% ipython --no-banner

In [1]: import numpy as np

In [2]: from numpy import linalg as LA

In [3]: np.set_printoptions(precision=2, suppress=True, linewidth=160, floatmode="fixed")

In [4]: W0 = np.load("m.npy")

In [5]: print(W0)
[[ 16 -16  16   0   4 -12 -12 -16   0  -8]
 [-16  16 -16   0  -4  12  12  16   0   8]
 [ 16 -16  16   0   4 -12 -12 -16   0  -8]
 [  0   0   0   0   0   0   0   0   0   0]
 [  4  -4   4   0   1  -3  -3  -4   0  -2]
 [-12  12 -12   0  -3   9   9  12   0   6]
 [-12  12 -12   0  -3   9   9  12   0   6]
 [-16  16 -16   0  -4  12  12  16   0   8]
 [  0   0   0   0   0   0   0   0   0   0]
 [ -8   8  -8   0  -2   6   6   8   0   4]]

In [6]: # rows and columns are dependent

In [7]: U, sig, vt = LA.svd(W0)

In [8]: print(np.argmax(sig[:-1] / (sig[1:] + 1e-6)) + 1)
1

In [9]: other = U[:, :1] @ np.diag(sig[:1]) @ vt[:1]

In [10]: print(round(float(LA.norm(W0 - other, 2)), 2), np.round(sig[1], 2))
0.0 0.0

In [11]: print(np.round(np.abs(W0 - other).max(), 2))
0.0

In [12]: print(np.round(LA.norm(W0 - other) / LA.norm(W0), 2))
0.0

In [13]: print(other)
[[ 16.00 -16.00  16.00   0.00   4.00 -12.00 -12.00 -16.00   0.00  -8.00]
 [-16.00  16.00 -16.00   0.00  -4.00  12.00  12.00  16.00   0.00   8.00]
 [ 16.00 -16.00  16.00   0.00   4.00 -12.00 -12.00 -16.00   0.00  -8.00]
 [  0.00   0.00   0.00   0.00   0.00   0.00   0.00   0.00   0.00   0.00]
 [  4.00  -4.00   4.00   0.00   1.00  -3.00  -3.00  -4.00   0.00  -2.00]
 [-12.00  12.00 -12.00   0.00  -3.00   9.00   9.00  12.00   0.00   6.00]
 [-12.00  12.00 -12.00   0.00  -3.00   9.00   9.00  12.00   0.00   6.00]
 [-16.00  16.00 -16.00   0.00  -4.00  12.00  12.00  16.00   0.00   8.00]
 [  0.00   0.00   0.00   0.00   0.00   0.00   0.00   0.00   0.00   0.00]
 [ -8.00   8.00  -8.00   0.00  -2.00   6.00   6.00   8.00   0.00   4.00]]

In [14]: w, vecs = LA.eigh(W0)

In [15]: print(np.unique(w.round(6) + 0, return_counts=True)[1])
[9 1]

In [16]: print(np.abs(vecs[:, -1]).round(6).argmax())
0

In [17]: print((w > 1e-8).sum(), (w < -1e-8).sum())
1 0

In [18]: print(np.round(vecs.T @ vecs, 2) + 0)
[[1.00 0.00 0.00 0.00 0.00 0.00 0.00 0.00 0.00 0.00]
 [0.00 1.00 0.00 0.00 0.00 0.00 0.00 0.00 0.00 0.00]
 [0.00 0.00 1.00 0.00 0.00 0.00 0.00 0.00 0.00 0.00]
 [0.00 0.00 0.00 1.00 0.00 0.00 0.00 0.00 0.00 0.00]
 [0.00 0.00 0.00 0.00 1.00 0.00 0.00 0.00 0.00 0.00]
 [0.00 0.00 0.00 0.00 0.00 1.00 0.00 0.00 0.00 0.00]
 [0.00 0.00 0.00 0.00 0.00 0.00 1.00 0.00 0.00 0.00]
 [0.00 0.00 0.00 0.00 0.00 0.00 0.00 1.00 0.00 0.00]
 [0.00 0.00 0.00 0.00 0.00 0.00 0.00 0.00 1.00 0.00]
 [0.00 0.00 0.00 0.00 0.00 0.00 0.00 0.00 0.00 1.00]]

In [19]: print(np.round(vecs @ np.diag(w) @ vecs.T, 2) + 0)
[[ 16.00 -16.00  16.00   0.00   4.00 -12.00 -12.00 -16.00   0.00  -8.00]
 [-16.00  16.00 -16.00   0.00  -4.00  12.00  12.00  16.00   0.00   8.00]
 [ 16.00 -16.00  16.00   0.00   4.00 -12.00 -12.00 -16.00   0.00  -8.00]
 [  0.00   0.00   0.00   0.00   0.00   0.00   0.00   0.00   0.00   0.00]
 [  4.00  -4.00   4.00   0.00   1.00  -3.00  -3.00  -4.00   0.00  -2.00]
 [-12.00  12.00 -12.00   0.00  -3.00   9.00   9.00  12.00   0.00   6.00]
 [-12.00  12.00 -12.00   0.00  -3.00   9.00   9.00  12.00   0.00   6.00]
 [-16.00  16.00 -16.00   0.00  -4.00  12.00  12.00  16.00   0.00   8.00]
 [  0.00   0.00   0.00   0.00   0.00   0.00   0.00   0.00   0.00   0.00]
 [ -8.00   8.00  -8.00   0.00  -2.00   6.00   6.00   8.00   0.00   4.00]]

In [20]: print(round(w.sum(), 2), np.trace(W0))
87.0 87

In [21]: print(np.round(LA.eigvalsh(W0 @ W0), 2) + 0)
[   0.00    0.00    0.00    0.00    0.00    0.00    0.00    0.00    0.00 7569.00]

In [22]: w, vecs = LA.eigh(W0)

In [23]: vec = np.array([3, 1, 3, -1, -1, 1, -3, 0, 3, -2])

In [24]: print((np.sign(vecs[:, -1].round(6)) == np.sign(vecs[0, -1].round(6))).astype(int))
[1 0 1 0 1 0 0 0 0 0]

In [25]: print(np.round(vecs * np.abs(w) @ vecs.T, 2) + 0)
[[ 16.00 -16.00  16.00   0.00   4.00 -12.00 -12.00 -16.00   0.00  -8.00]
 [-16.00  16.00 -16.00   0.00  -4.00  12.00  12.00  16.00   0.00   8.00]
 [ 16.00 -16.00  16.00   0.00   4.00 -12.00 -12.00 -16.00   0.00  -8.00]
 [  0.00   0.00   0.00   0.00   0.00   0.00   0.00   0.00   0.00   0.00]
 [  4.00  -4.00   4.00   0.00   1.00  -3.00  -3.00  -4.00   0.00  -2.00]
 [-12.00  12.00 -12.00   0.00  -3.00   9.00   9.00  12.00   0.00   6.00]
 [-12.00  12.00 -12.00   0.00  -3.00   9.00   9.00  12.00   0.00   6.00]
 [-16.00  16.00 -16.00   0.00  -4.00  12.00  12.00  16.00   0.00   8.00]
 [  0.00   0.00   0.00   0.00   0.00   0.00   0.00   0.00   0.00   0.00]
 [ -8.00   8.00  -8.00   0.00  -2.00   6.00   6.00   8.00   0.00   4.00]]

In [26]: print(vec @ W0 @ vec)
841

In [27]: print(np.round(LA.eigvalsh(W0[1:, 1:]), 2) + 0)
[ 0.00  0.00  0.00  0.00  0.00  0.00  0.00  0.00 71.00]

In [28]: U, sig, vt = LA.svd(W0)

In [29]: vecs = vt[:(sig > 1e-8).sum()]

In [30]: rng = np.random.default_rng(482481)

In [31]: vec = W0[5] + 5 * W0[9] + rng.integers(2) * np.eye(10)[4]

In [32]: print(vec)
[-52.00  52.00 -52.00   0.00 -12.00  39.00  39.00  52.00   0.00  26.00]

In [33]: print(round(float(LA.norm(vec - vecs.T @ vecs @ vec)), 2))
0.99

In [34]: labels = rng.integers(0, 2, 8)

In [35]: data = np.array([[2, -1, 4, -4, -1, -2, 1, -4],
    ...:     [5, 0, 0, 4, -1, 3, -4, 1],
    ...:     [-1, 3, 3, -3, -3, -1, 2, -1],
    ...:     [-3, 4, -4, 4, 2, 2, -5, 5],
    ...:     [0, 1, 4, 1, -4, -4, -3, 4],
    ...:     [3, -3, 1, -4, 5, -2, -1, 1],
    ...:     [0, -5, 5, 5, -4, 5, -1, 3],
    ...:     [-3, -1, -4, 1, 4, -5, -1, -3]]) * (labels[:, None] == labels)

In [36]: print(data)
[[ 2 -1  4  0  0  0  1 -4]
 [ 5  0  0  0  0  0 -4  1]
 [-1  3  3  0  0  0  2 -1]
 [ 0  0  0  4  2  2  0  0]
 [ 0  0  0  1 -4 -4  0  0]
 [ 0  0  0 -4  5 -2  0  0]
 [ 0 -5  5  0  0  0 -1  3]
 [-3 -1 -4  0  0  0 -1 -3]]

In [37]: vec = np.array([2, 1, 1, 2, 0, 1, 0, 3])

In [38]: target = data @ vec

In [39]: print(target)
[ -5  13   1  10  -2 -10   9 -20]

In [40]: print(np.round(LA.solve(data, -2 * target), 2) + 0)
[-4.00 -2.00 -2.00 -4.00  0.00 -2.00  0.00 -6.00]

In [41]: print(np.round(LA.solve(data.T, data[7]), 2) + 0)
[0.00 0.00 0.00 0.00 0.00 0.00 0.00 1.00]
